% ipython --no-banner

In [1]: import numpy as np

In [2]: from numpy import linalg as LA

In [3]: np.set_printoptions(suppress=True, linewidth=100)

In [4]: E = np.loadtxt("data.csv", delimiter=",")

In [5]: print(E)
[[-5.  0. -8. -2.  3. -9. -3.  0.]
 [ 0.  5.  0.  0.  0.  0.  0.  4.]
 [-4.  0.  0. -6.  3.  0.  2.  0.]
 [-2.  0. -2. -3.  3.  2.  7.  0.]
 [ 7.  0.  2. -4.  5. -6. -5.  0.]
 [ 4.  0. -7.  1.  4. -4. -8.  0.]
 [ 3.  0.  3.  5. -7.  3.  3.  0.]
 [ 0.  7.  0.  0.  0.  0.  0. -2.]]

In [6]: rng = np.random.default_rng(302611)

In [7]: labels = rng.permutation(8)

In [8]: print(labels)
[6 2 1 3 0 5 7 4]

In [9]: A2 = E[labels][:, labels]

In [10]: print(np.round(np.sort(np.abs(LA.eigvals(A2))), 2))
[ 4.84  4.9   4.9   6.2   6.2   7.84  7.89 13.31]

In [11]: print(np.trace(A2))
-1.0

In [12]: print(A2)
[[ 3.  3.  0.  5.  3.  3.  0. -7.]
 [ 2.  0.  0. -6. -4.  0.  0.  3.]
 [ 0.  0.  5.  0.  0.  0.  4.  0.]
 [ 7. -2.  0. -3. -2.  2.  0.  3.]
 [-3. -8.  0. -2. -5. -9.  0.  3.]
 [-8. -7.  0.  1.  4. -4.  0.  4.]
 [ 0.  0.  7.  0.  0.  0. -2.  0.]
 [-5.  2.  0. -4.  7. -6.  0.  5.]]

In [13]: print(np.diag(A2))
[ 3.  0.  5. -3. -5. -4. -2.  5.]

In [14]: mat = np.loadtxt("w.csv", delimiter=",")

In [15]: print(mat.round(2) + 0)
[[-0.84 -0.18  0.14 -0.01  0.37 -0.32]
 [ 0.   -0.55  0.13  0.54 -0.11  0.21]
 [-0.23 -0.29 -0.61  0.04 -0.63 -0.23]
 [-0.14 -0.38  0.43 -0.19 -0.23  0.54]
 [-0.41  0.66  0.14  0.37 -0.39  0.28]
 [ 0.03  0.    0.51 -0.43 -0.5  -0.43]
 [ 0.23 -0.02  0.35  0.59 -0.04 -0.5 ]]

In [16]: # orthonormal columns

In [17]: A2 = mat + rng.integers(-2, 3, (7, 1)) @ rng.integers(-2, 3, (1, 6))

In [18]: print(A2.round(2))
[[-4.84 -2.18  4.14 -0.01 -1.63 -4.32]
 [-2.   -1.55  2.13  0.54 -1.11 -1.79]
 [ 1.77  0.71 -2.61  0.04  0.37  1.77]
 [-2.14 -1.38  2.43 -0.19 -1.23 -1.46]
 [ 1.59  1.66 -1.86  0.37  0.61  2.28]
 [ 2.03  1.   -1.49 -0.43  0.5   1.57]
 [-1.77 -1.02  2.35  0.59 -1.04 -2.5 ]]

In [19]: print(np.round(A2 - mat, 2))
[[-4. -2.  4.  0. -2. -4.]
 [-2. -1.  2.  0. -1. -2.]
 [ 2.  1. -2.  0.  1.  2.]
 [-2. -1.  2.  0. -1. -2.]
 [ 2.  1. -2.  0.  1.  2.]
 [ 2.  1. -2.  0.  1.  2.]
 [-2. -1.  2.  0. -1. -2.]]

In [20]: print(np.abs(A2 - mat).sum(axis=1))
[16.  8.  8.  8.  8.  8.  8.]

In [21]: sv = 5 * 0.9 ** np.arange(5)

In [22]: Q, _ = LA.qr(np.array([[1.7, -0.7, 0.3, 0.9, 0.3],
    ...:     [-0.2, -0.4, 0.0, -0.6, -0.5],
    ...:     [-0.2, 1.0, 0.5, -0.5, 0.3],
    ...:     [-0.9, 0.6, 1.2, 0.2, 0.2],
    ...:     [0.0, 0.1, 0.0, 0.1, 1.2]]))

In [23]: feats = rng.normal(size=(15, 5)) * sv @ Q

In [24]: print(feats.round(2))
[[ -4.46   2.19   0.54   5.66   4.61]
 [ -5.48  -2.3   -5.78   3.26   5.56]
 [  6.36   1.12   5.39  -1.48   0.53]
 [  2.66   7.55  -4.88   4.37   1.94]
 [  0.64  -6.84  -6.45  -2.21   2.22]
 [ -0.66   1.81  -6.64   5.02   1.99]
 [-11.23  -6.44   1.98   0.99   3.74]
 [ -2.95   3.23  -5.69  -6.2   -3.88]
 [  1.66  -2.08   1.89  -3.81  -3.74]
 [  1.22  -6.7   -8.    12.06  -2.03]
 [ -7.48  -5.69  -5.73   6.88  -0.71]
 [  2.11  -2.83  -7.71   7.32  -3.58]
 [  1.01  -4.26  -2.34  -3.36   6.69]
 [  1.94   9.36   1.43  -0.41  -2.98]
 [  2.73  -9.    -1.39   1.05  -1.9 ]]

In [25]: Q, evecs = LA.qr(feats[:, :3])[0], LA.qr(feats[:, 3:])[0]

In [26]: sv = LA.svd(Q.T @ evecs, compute_uv=False)

In [27]: print((sv > 0.9).sum())
0

In [28]: print(np.round(np.degrees(np.arccos(sv.clip(0, 1))), 2))
[54.79 69.05]

In [29]: print(sv.round(2))
[0.58 0.36]

In [30]: Xc = (feats - feats.mean(axis=0)) / feats.std(axis=0)

In [31]: print(np.argwhere(np.abs(Xc) > 2))
[[ 2  2]
 [ 6  0]
 [ 9  3]
 [13  1]]

In [32]: b = LA.lstsq(np.delete(Xc, 4, axis=1), Xc[:, 4])[0]

In [33]: print(np.round(1 - np.var(Xc[:, 4] - np.delete(Xc, 4, axis=1) @ b), 2))
0.14

In [34]: P = feats @ LA.solve(feats.T @ feats, feats.T)

In [35]: print(np.round(P @ feats[:, 2], 2))
[ 0.54 -5.78  5.39 -4.88 -6.45 -6.64  1.98 -5.69  1.89 -8.   -5.73 -7.71 -2.34  1.43 -1.39]

In [36]: print(np.allclose(P @ P, P))
True

In [37]: print(np.round(np.diag(P), 2))
[0.28 0.27 0.24 0.36 0.36 0.19 0.5  0.63 0.14 0.47 0.32 0.29 0.45 0.23 0.27]

In [38]: F = np.loadtxt("run15.csv", delimiter=",")

In [39]: print(F)
[[ 1. -1.  1. -1.]
 [ 1.  0.  0.  0.]
 [ 1.  1.  1.  1.]]

In [40]: W = np.array([[-3, 4, 2, 0, 2],
    ...:     [5, 1, -3, 1, 4],
    ...:     [5, -3, -5, 4, 0],
    ...:     [2, 3, -4, -5, 3]])

In [41]: b = np.array([2, -1, 2, 1, -1])

In [42]: hid = np.maximum(F @ W + b, 0)

In [43]: print(hid)
[[ 0.  0.  6.  9.  0.]
 [ 0.  3.  4.  1.  1.]
 [11.  4.  0.  1.  8.]]

In [44]: print(LA.matrix_rank(hid))
3

In [45]: W2 = np.array([[3, 3], [-1, -3], [0, 3], [-2, 1], [3, 0]])

In [46]: print((hid @ W2).round(6).argmax(axis=1))
[1 1 0]

In [47]: def softmax(z):
    ...:     e = np.exp(z - z.max(axis=-1, keepdims=True))
    ...:     return e / e.sum(axis=-1, keepdims=True)
    ...: 

In [48]: print(np.round(softmax(hid[0]), 2) + 0)
[0.   0.   0.05 0.95 0.  ]

In [49]: S = hid @ hid.T / np.sqrt(5)

In [50]: print(softmax(S).round(6).argmax(axis=1))
[0 0 2]

In [51]: print(np.round(softmax(S + np.triu(np.full(S.shape, -np.inf), 1)), 2) + 0)
[[1.   0.   0.  ]
 [0.94 0.06 0.  ]
 [0.   0.   1.  ]]

In [52]: print(np.round(softmax(S)[0] @ hid, 2) + 0)
[0. 0. 6. 9. 0.]

In [53]: data = np.array([[0, 2, 2, 1, 3, 0, 1],
    ...:     [0, 0, -3, -3, -3, 2, 2],
    ...:     [0, 0, 0, 0, 1, 1, -3],
    ...:     [0, 0, 0, 0, 0, 0, -1],
    ...:     [0, 0, 0, 0, 0, -2, -2],
    ...:     [0, 0, 0, 0, 0, 0, -1],
    ...:     [0, 0, 0, 0, 0, 0, 0]])

In [54]: # triangular: eigenvalues sit on the diagonal

In [55]: print(np.round(LA.det(data), 2))
0.0

In [56]: print(np.allclose(data @ data.T, data.T @ data))
False

In [57]: print(np.round(np.sort(np.abs(LA.eigvals(data))), 2))
[0. 0. 0. 0. 0. 0. 0.]

In [58]: print(data @ data)
[[ 0  0 -6 -6 -4  0 -9]
 [ 0  0  0  0 -3  3 16]
 [ 0  0  0  0  0 -2 -3]
 [ 0  0  0  0  0  0  0]
 [ 0  0  0  0  0  0  2]
 [ 0  0  0  0  0  0  0]
 [ 0  0  0  0  0  0  0]]

In [59]: left, sv, VT = LA.svd(data)

In [60]: evecs = VT[:(sv > 1e-8).sum()]

In [61]: x = data[2] + 3 * data[4] + rng.integers(2) * np.eye(7)[3]

In [62]: print(x)
[ 0.  0.  0.  0.  1. -5. -9.]

In [63]: print(np.round(np.diag(evecs.T @ evecs), 2))
[0.   0.89 0.56 0.56 1.   1.   1.  ]

In [64]: print(np.allclose(evecs.T @ evecs @ x, x))
True

In [65]: print(np.round(LA.norm(x - evecs.T @ evecs @ x), 2))
0.0

In [66]: print(LA.matrix_rank(np.vstack([data, x])))
5

In [67]: A = np.load("block12.npy")

In [68]: print(A)
[[3 2 0]
 [0 3 2]
 [2 0 3]]

In [69]: print(np.round(LA.det(2 * A), 2), np.round(LA.det(A), 2))
280.0 35.0

In [70]: print(np.round(LA.det(A.T), 2))
35.0

In [71]: print(np.kron(np.eye(2, dtype=int), A))
[[3 2 0 0 0 0]
 [0 3 2 0 0 0]
 [2 0 3 0 0 0]
 [0 0 0 3 2 0]
 [0 0 0 0 3 2]
 [0 0 0 2 0 3]]

In [72]: x = np.array([3, -2, 0])

In [73]: h1 = np.maximum(A @ x, 0)

In [74]: print(np.maximum(A @ x, 0) - np.maximum(-A @ x, 0))
[ 5 -6  6]

In [75]: print(np.maximum(A @ (3 * x), 0))
[15  0 18]

In [76]: print(A.T @ h1)
[27 10 18]

In [77]: print(np.round(np.tanh(A @ x), 2))
[ 1. -1.  1.]

In [78]: print(h1)
[5 0 6]

In [79]: G = A.T @ A

In [80]: print(LA.matrix_rank(G))
3

In [81]: print(np.diag(G))
[13 13 13]

In [82]: J = np.load("x.npy")

In [83]: print(J.round(2))
[[ 1.    0.    0.    0.    0.    0.    0.  ]
 [ 0.   -0.71 -0.71  0.    0.    0.    0.  ]
 [ 0.    0.71 -0.71  0.    0.    0.    0.  ]
 [ 0.    0.    0.    1.    0.    0.    0.  ]
 [ 0.    0.    0.    0.    1.    0.    0.  ]
 [ 0.    0.    0.    0.    0.    1.    0.  ]
 [ 0.    0.    0.    0.    0.    0.    1.  ]]

In [84]: x = np.array([1, 2, 3, 0, 5, 4])

In [85]: y = mat @ x

In [86]: print(np.round(LA.solve(mat.T @ mat, mat.T @ y), 2) + 0)
[1. 2. 3. 0. 5. 4.]

In [87]: y = y + 0.3 * rng.normal(size=7)

In [88]: print(y.round(2))
[-0.04 -0.44 -7.1   0.95 -0.04 -2.46 -0.85]

In [89]: b, *_ = LA.lstsq(mat, y)

In [90]: print(np.round(mat.T @ (y - mat @ b), 2) + 0)
[0. 0. 0. 0. 0. 0.]

In [91]: print(b.round(2))
[ 1.29  1.9   3.12 -0.13  5.55  3.51]
